% ipython --no-banner

In [1]: import numpy as np

In [2]: np.set_printoptions(precision=3, suppress=True, linewidth=200, sign=" ")

In [3]: J = np.loadtxt("sample1.csv", delimiter=",")

In [4]: J
Out[4]: 
array([[-1.698, -1.981,  1.462,  0.236],
       [-2.544,  0.547, -1.311,  0.715],
       [-0.298,  2.059, -2.142,  0.289],
       [-2.097,  1.096, -1.724,  0.656],
       [ 2.421,  1.518, -0.783, -0.471],
       [-2.833, -0.722, -0.135,  0.659],
       [ 2.824,  0.151,  0.701, -0.716],
       [ 2.827,  0.166,  0.686, -0.715],
       [ 1.846,  1.918, -1.355, -0.281],
       [-0.271, -2.154,  2.065, -0.151],
       [ 1.689,  1.984, -1.468, -0.233],
       [ 2.685,  1.158, -0.344, -0.576],
       [ 2.789,  0.003,  0.837, -0.722],
       [-2.61 , -1.285,  0.494,  0.543],
       [-2.382,  0.78 , -1.495,  0.697],
       [-1.692,  1.431, -1.936,  0.585],
       [-1.337,  1.655, -2.052,  0.516],
       [-0.991, -2.149,  1.843,  0.035],
       [ 2.59 , -0.469,  1.248, -0.719]])

In [5]: print(J @ np.linalg.pinv(J) @ J)
[[-1.698 -1.981  1.462  0.236]
 [-2.544  0.547 -1.311  0.715]
 [-0.298  2.059 -2.142  0.289]
 [-2.097  1.096 -1.724  0.656]
 [ 2.421  1.518 -0.783 -0.471]
 [-2.833 -0.722 -0.135  0.659]
 [ 2.824  0.151  0.701 -0.716]
 [ 2.827  0.166  0.686 -0.715]
 [ 1.846  1.918 -1.355 -0.281]
 [-0.271 -2.154  2.065 -0.151]
 [ 1.689  1.984 -1.468 -0.233]
 [ 2.685  1.158 -0.344 -0.576]
 [ 2.789  0.003  0.837 -0.722]
 [-2.61  -1.285  0.494  0.543]
 [-2.382  0.78  -1.495  0.697]
 [-1.692  1.431 -1.936  0.585]
 [-1.337  1.655 -2.052  0.516]
 [-0.991 -2.149  1.843  0.035]
 [ 2.59  -0.469  1.248 -0.719]]

In [6]: round(float(np.trace(np.linalg.pinv(J) @ J)), 3)
Out[6]: 2.0

In [7]: np.abs(np.diag(np.linalg.qr(J)[1])) > 1e-9
Out[7]: array([ True,  True, False, False])

In [8]: arr = np.load("mat.npy")

In [9]: arr
Out[9]: 
array([[ 0.274, -0.352,  0.274],
       [-0.352,  0.453, -0.352],
       [ 0.274, -0.352,  0.274]])

In [10]: round(np.trace(np.linalg.pinv(arr) @ arr), 3)
Out[10]: np.float64(1.0)

In [11]: np.unique(arr.round(6), axis=0).shape
Out[11]: (2, 3)

In [12]: np.linalg.lstsq(arr[:-1].T, arr[-1])[2]
Out[12]: np.int32(1)

In [13]: Uu, sigma, VT = np.linalg.svd(arr)

In [14]: V = VT[:(sigma > 1e-8).sum()]

In [15]: rng = np.random.default_rng(145)

In [16]: vec = arr[0] + -2 * arr[2] + rng.integers(2) * np.eye(3)[1]

In [17]: vec
Out[17]: array([-0.274,  1.352, -0.274])

In [18]: print(V.T @ V)
[[ 0.274 -0.352  0.274]
 [-0.352  0.453 -0.352]
 [ 0.274 -0.352  0.274]]

In [19]: round(float(np.linalg.norm(vec - V.T @ V @ vec)), 3)
Out[19]: 0.74

In [20]: np.linalg.matrix_rank(np.vstack([arr, vec]))
Out[20]: np.int64(2)

In [21]: gram = arr.T @ arr

In [22]: np.diag(gram)
Out[22]: array([ 0.274,  0.453,  0.274])

In [23]: print(np.linalg.matrix_rank(gram))
1

In [24]: gram
Out[24]: 
array([[ 0.274, -0.352,  0.274],
       [-0.352,  0.453, -0.352],
       [ 0.274, -0.352,  0.274]])

In [25]: np.round(np.linalg.eigvalsh(gram)[::-1], 3) + 0
Out[25]: array([ 1.,  0.,  0.])

In [26]: np.allclose(gram, gram.T)
Out[26]: True
